% ipython --no-banner

In [1]: import numpy as np

In [2]: np.set_printoptions(precision=2, suppress=True, linewidth=140)

In [3]: E = np.load("case7.npy")

In [4]: E
Out[4]: 
array([[ 0,  0,  0,  0,  0,  0,  0,  0, -1,  0,  0,  0,  0,  0],
       [ 0,  0,  0,  0, -2,  0,  0,  0,  0,  0,  0,  0,  0,  0],
       [ 0,  0,  0,  0,  0,  0,  0,  0,  0,  0,  0,  0,  0,  0],
       [ 0,  0,  0,  0,  0,  0,  0,  0,  0, -2,  0,  0,  0,  0],
       [ 0,  0,  0,  0,  0,  0,  0,  0,  0,  0,  0,  0,  0, -2],
       [ 0,  0,  0,  0,  0,  0,  0,  0,  0,  0, -2,  0,  0,  0],
       [ 0,  0,  0,  0,  0,  0,  0, -1,  0,  0,  0,  0,  0,  0],
       [-2,  0,  0,  0,  0,  0,  0,  0,  0,  0,  0,  0,  0,  0],
       [ 0,  0,  0,  0,  0,  0,  0,  0,  0,  0,  0, -2,  0,  0],
       [ 0,  0,  0,  0,  0,  0,  0,  0,  0,  0,  0,  0,  2,  0],
       [ 0,  0,  0,  0,  0,  2,  0,  0,  0,  0,  0,  0,  0,  0],
       [ 0,  0,  0,  0,  0,  0,  0,  0,  0,  0,  0,  0,  0,  0],
       [ 0,  0,  0,  0,  0,  0,  2,  0,  0,  0,  0,  0,  0,  0],
       [ 0,  0,  0,  0,  0,  0,  0,  0,  0,  0,  0,  0,  0,  0]])

In [5]: round(np.linalg.det(E), 2)
Out[5]: np.float64(0.0)

In [6]: left, sv, vt = np.linalg.svd(E)

In [7]: evecs = vt[:(sv > 1e-8).sum()]

In [8]: rng = np.random.default_rng(7521)

In [9]: x0 = E[3] + -1 * E[4] + rng.integers(2) * np.eye(14)[8]

In [10]: x0
Out[10]: array([ 0.,  0.,  0.,  0.,  0.,  0.,  0.,  0.,  1., -2.,  0.,  0.,  0.,  2.])

In [11]: np.diag(evecs.T @ evecs)
Out[11]: array([1., 0., 0., 0., 1., 1., 1., 1., 1., 1., 1., 1., 1., 1.])

In [12]: rank = np.linalg.matrix_rank(E)

In [13]: rank
Out[13]: np.int64(11)

In [14]: null = np.linalg.svd(E)[2][rank:].T

In [15]: [int(np.linalg.matrix_rank(E[:, :j + 1])) for j in range(14)]
Out[15]: [1, 1, 1, 1, 2, 3, 4, 5, 6, 7, 8, 9, 10, 11]

In [16]: [int(np.linalg.matrix_rank(E[:i])) for i in range(1, len(E) + 1)]
Out[16]: [1, 2, 2, 3, 4, 5, 6, 7, 8, 9, 10, 10, 11, 11]

In [17]: np.linalg.matrix_rank(E.T @ E), np.linalg.matrix_rank(E @ E.T)
Out[17]: (np.int64(11), np.int64(11))

In [18]: [int(np.linalg.matrix_rank(np.delete(E, i, axis=0))) for i in range(14)]
Out[18]: [10, 10, 11, 10, 10, 10, 10, 10, 10, 10, 10, 11, 10, 11]
